% python3 -q
>>> import numpy as np
>>> import numpy.linalg as la
>>> np.set_printoptions(precision=2, suppress=True, linewidth=120, sign=" ")
>>> feats = np.load("case18.npy")
>>> feats
array([[  4,   5,   6,   7],
       [  8,   9,  10,  11],
       [ 12,  13,  14,  15]])
>>> la.norm(feats, axis=0)
array([ 14.97,  16.58,  18.22,  19.87])
>>> np.round(la.norm(feats, 1), 2), round(la.norm(feats, np.inf), 2)
(np.float64(33.0), np.float64(54.0))
>>> la.norm(feats, axis=1).argmax()
np.int64(2)
>>> la.norm(feats, axis=1)
array([ 11.22,  19.13,  27.09])
>>> round(float(la.norm(feats, "nuc")), 2)
36.24
>>> round(la.norm(feats[0] - feats[1]), 2)
np.float64(8.0)
>>> feats[0] @ feats[1]
np.int64(214)
>>> feats - feats[0]
array([[ 0,  0,  0,  0],
       [ 4,  4,  4,  4],
       [ 8,  8,  8,  8]])
>>> np.count_nonzero(feats)
np.int64(12)
>>> la.rank(feats)
Traceback (most recent call last):
  File "<python-input-14>", line 1, in <module>
    la.rank(feats)
    ^^^^^^^
AttributeError: module 'numpy.linalg' has no attribute 'rank'
>>> feats.sum(axis=1)
array([ 22,  38,  54])
>>> feats.mean(axis=0)
array([  8.,   9.,  10.,  11.])
>>> r = la.matrix_rank(feats)
>>> r
np.int64(2)
>>> N = la.svd(feats)[2][r:].T
>>> np.round(feats @ N, 2) + 0
array([[ 0.,  0.],
       [ 0.,  0.],
       [ 0.,  0.]])
>>> [int(la.matrix_rank(np.delete(feats, i, axis=0))) for i in range(3)]
[2, 2, 2]
>>> N @ N.T
array([[ 0.3, -0.4, -0.1,  0.2],
       [-0.4,  0.7, -0.2, -0.1],
       [-0.1, -0.2,  0.7, -0.4],
       [ 0.2, -0.1, -0.4,  0.3]])
>>> la.matrix_rank(feats.T @ feats), la.matrix_rank(feats @ feats.T)
(np.int64(2), np.int64(2))
>>> np.allclose(feats @ N, 0)
True
